$ python3 -q
>>> import numpy as np
>>> np.set_printoptions(precision=3, suppress=True, linewidth=160)
>>> A = np.loadtxt("dump.csv", delimiter=",")
>>> A
array([[ 0.397,  0.265, -0.172, -0.222,  0.079,  0.036,  0.233,  0.166,  0.016,  0.008],
       [ 0.265,  0.871,  0.109,  0.122,  0.024,  0.025, -0.11 , -0.018,  0.037,  0.006],
       [-0.172,  0.109,  0.86 , -0.13 , -0.138, -0.103,  0.088, -0.103, -0.116, -0.023],
       [-0.222,  0.122, -0.13 ,  0.869, -0.089, -0.07 ,  0.101, -0.049, -0.082, -0.016],
       [ 0.079,  0.024, -0.138, -0.089,  0.704, -0.206,  0.007, -0.289, -0.216, -0.046],
       [ 0.036,  0.025, -0.103, -0.07 , -0.206,  0.856,  0.013, -0.198, -0.152, -0.032],
       [ 0.233, -0.11 ,  0.088,  0.101,  0.007,  0.013,  0.905, -0.029,  0.022,  0.003],
       [ 0.166, -0.018, -0.103, -0.049, -0.289, -0.198, -0.029,  0.705, -0.204, -0.044],
       [ 0.016,  0.037, -0.116, -0.082, -0.216, -0.152,  0.022, -0.204,  0.84 , -0.034],
       [ 0.008,  0.006, -0.023, -0.016, -0.046, -0.032,  0.003, -0.044, -0.034,  0.993]])
>>> f, g = A[0], A[7]
>>> round(float(f @ f), 3)
0.397
>>> pr = (f @ g) / (f @ f) * f
>>> np.round(g - pr, 3) + 0
array([ 0.   , -0.129, -0.03 ,  0.044, -0.322, -0.213, -0.127,  0.635, -0.211, -0.048])
>>> print(round(np.linalg.norm(f + g) ** 2 + np.linalg.norm(f - g) ** 2, 3))
2.204
>>> rk = np.linalg.matrix_rank(A)
>>> rk
np.int64(8)
>>> ns = np.linalg.svd(A)[2][rk:].T
>>> [int(np.linalg.matrix_rank(A[:, :j + 1])) for j in range(10)]
[1, 2, 3, 4, 5, 6, 7, 8, 8, 8]
>>> np.linalg.matrix_rank(A.T @ A), np.linalg.matrix_rank(A @ A.T)
(np.int64(8), np.int64(8))
>>> [int(np.linalg.matrix_rank(A[:i])) for i in range(1, len(A) + 1)]
[1, 2, 3, 4, 5, 6, 7, 8, 8, 8]
>>> np.allclose(A @ ns, 0)
True
>>> [int(np.linalg.matrix_rank(np.delete(A, i, axis=0))) for i in range(10)]
[8, 8, 8, 8, 8, 8, 8, 8, 8, 8]
>>> Y = A / np.sqrt((A ** 2).mean(axis=1, keepdims=True))
>>> Y[6]
array([ 0.774, -0.366,  0.292,  0.337,  0.023,  0.042,  3.009, -0.096,  0.073,  0.009])
>>> mat = np.loadtxt("mat.csv", delimiter=",")
>>> mat
array([[50.,  0.,  0.,  0., 20.,  0.,  0.],
       [42.,  0.,  0.,  0.,  0., 14.,  5.],
       [55.,  0.,  0., 42., 34.,  0.,  0.],
       [83.,  0.,  0., 42., 17.,  9.,  0.],
       [62.,  0.,  0.,  0.,  0.,  5.,  0.],
       [34.,  0.,  0., 12.,  8.,  0.,  0.],
       [36.,  0.,  0.,  0., 20.,  0.,  0.],
       [65.,  0.,  0.,  2.,  3.,  5.,  0.],
       [20.,  0.,  0.,  0.,  1.,  0.,  0.],
       [55.,  0.,  0., 12., 16.,  0.,  0.],
       [57.,  0.,  0.,  0.,  0.,  5.,  0.],
       [ 0.,  0.,  0.,  0.,  2.,  0.,  0.],
       [51.,  0.,  0., 32., 21.,  3.,  0.]])
>>> rk = np.linalg.matrix_rank(mat)
>>> rk
np.int64(5)
>>> ns = np.linalg.svd(mat)[2][rk:].T
>>> [int(np.linalg.matrix_rank(mat[:, :j + 1])) for j in range(7)]
[1, 1, 1, 2, 3, 4, 5]
>>> print(np.allclose(mat[:-1].T @ np.linalg.lstsq(mat[:-1].T, mat[-1])[0], mat[-1]))
True
>>> np.round(mat @ np.linalg.pinv(mat) @ mat, 3) + 0
array([[50.,  0.,  0.,  0., 20.,  0.,  0.],
       [42.,  0.,  0.,  0.,  0., 14.,  5.],
       [55.,  0.,  0., 42., 34.,  0.,  0.],
       [83.,  0.,  0., 42., 17.,  9.,  0.],
       [62.,  0.,  0.,  0.,  0.,  5.,  0.],
       [34.,  0.,  0., 12.,  8.,  0.,  0.],
       [36.,  0.,  0.,  0., 20.,  0.,  0.],
       [65.,  0.,  0.,  2.,  3.,  5.,  0.],
       [20.,  0.,  0.,  0.,  1.,  0.,  0.],
       [55.,  0.,  0., 12., 16.,  0.,  0.],
       [57.,  0.,  0.,  0.,  0.,  5.,  0.],
       [ 0.,  0.,  0.,  0.,  2.,  0.,  0.],
       [51.,  0.,  0., 32., 21.,  3.,  0.]])
>>> np.unique(mat.round(6), axis=0).shape
(13, 7)
>>> np.linalg.lstsq(mat[:-1].T, mat[-1])[2]
np.int32(5)
